% python3 -q
>>> import numpy as np
>>> import numpy.linalg as la
>>> np.set_printoptions(suppress=True, linewidth=200)
>>> rnd = lambda a: np.round(a, 1) + 0
>>> J = np.load("arr.npy")
>>> print(J)
[[ 2  2  3  3 -1]
 [ 2  1  0 -1  3]
 [ 3 -1 -3 -3  1]]
>>> M2 = J / np.sqrt((J ** 2).mean(axis=1, keepdims=True))
>>> print(rnd(J - J.mean(axis=1, keepdims=True)))
[[ 0.2  0.2  1.2  1.2 -2.8]
 [ 1.   0.  -1.  -2.   2. ]
 [ 3.6 -0.4 -2.4 -2.4  1.6]]
>>> print(la.matrix_rank(J - J.mean(axis=1, keepdims=True)))
3
>>> left, sig = la.svd(J)
Traceback (most recent call last):
  File "<python-input-9>", line 1, in <module>
    left, sig = la.svd(J)
    ^^^^^^^^^
ValueError: too many values to unpack (expected 2)
>>> left, sig, VT = la.svd(J, full_matrices=False)
>>> print(np.allclose(left * sig @ VT, J))
True
>>> print(rnd(left.T @ J @ VT.T))
[[6.7 0.  0. ]
 [0.  4.5 0. ]
 [0.  0.  2.4]]
>>> print((sig > 1e-8).sum())
3
>>> print(rnd(VT @ VT.T))
[[1. 0. 0.]
 [0. 1. 0.]
 [0. 0. 1.]]
>>> print(rnd(np.sqrt((sig ** 2).sum())), rnd(la.norm(J)))
8.4 8.4
>>> print(rnd(np.cumsum(sig ** 2) / np.sum(sig ** 2)))
[0.6 0.9 1. ]
>>> M2 = J / la.norm(J, axis=1)
Traceback (most recent call last):
  File "<python-input-17>", line 1, in <module>
    M2 = J / la.norm(J, axis=1)
         ~~^~~~~~~~~~~~~~~~~~~~
ValueError: operands could not be broadcast together with shapes (3,5) (3,) 
>>> M2 = J / la.norm(J, axis=1, keepdims=True)
>>> gram = M2 @ M2.T
>>> print((gram - 2 * np.eye(3)).round(6).argmax(axis=1))
[1 2 1]
>>> print(np.argwhere(np.triu(np.abs(gram) > 0.95, 1)))
[]
>>> print(rnd(gram))
[[ 1.   0.  -0.5]
 [ 0.   1.   0.5]
 [-0.5  0.5  1. ]]
>>> print((np.abs(gram) > 0.9).astype(int))
[[1 0 0]
 [0 1 0]
 [0 0 1]]
>>> print(rnd(gram[0]))
[ 1.   0.  -0.5]
>>> print(np.degrees(np.arccos(np.clip(gram[0, 1], -1, 1))))
90.0
>>> T = np.stack([J, 3 * J, J[::-1]])
>>> print(T.shape)
(3, 3, 5)
>>> print((T @ J.T).shape)
(3, 3, 3)
>>> print(np.einsum("bij,cij->bc", T, T))
[[ 71 213 -15]
 [213 639 -45]
 [-15 -45  71]]
>>> print(rnd(la.norm(T, axis=(1, 2))))
[ 8.4 25.3  8.4]
>>> A = np.loadtxt("x.csv", delimiter=",")
>>> print(A)
[[-4.  0.  0.  0.  0.  0.]
 [ 5.  2.  0.  0.  0.  0.]
 [ 0.  0.  3.  0.  0.  0.]
 [ 3. -4. -4.  1.  0.  0.]
 [-2.  2.  2.  4.  1.  0.]
 [-2. -5. -5. -1.  4.  5.]]
>>> # triangular: eigenvalues sit on the diagonal
>>> th = np.radians(180)
>>> R = np.eye(5)
>>> R[3, 3] = R[1, 1] = np.cos(th)
>>> R[3, 1], R[1, 3] = -np.sin(th), np.sin(th)
>>> print(rnd(R))
[[ 1.  0.  0.  0.  0.]
 [ 0. -1.  0.  0.  0.]
 [ 0.  0.  1.  0.  0.]
 [ 0.  0.  0. -1.  0.]
 [ 0.  0.  0.  0.  1.]]
>>> M2 = J @ R.T
>>> print(rnd(M2))
[[ 2. -2.  3. -3. -1.]
 [ 2. -1.  0.  1.  3.]
 [ 3.  1. -3.  3.  1.]]
>>> print(np.allclose(J @ J.T, M2 @ M2.T))
True
>>> print(rnd(np.abs(M2 - J).max(axis=0)))
[0. 4. 0. 6. 0.]
>>> f = np.array([-1, -1, 3]) + 0.5
>>> data = np.eye(3) - 2 * np.outer(f, f) / (f @ f)
>>> print(rnd(data))
[[ 1.   0.   0.3]
 [ 0.   1.   0.3]
 [ 0.3  0.3 -0.9]]
>>> print(rnd(la.norm(data)))
1.7
>>> print(np.count_nonzero(data))
9
>>> print(la.matrix_rank(data))
3
>>> print(rnd(np.diff(data, axis=0)))
[[-1.   1.   0. ]
 [ 0.3 -0.7 -1.2]]
>>> print(data.shape)
(3, 3)
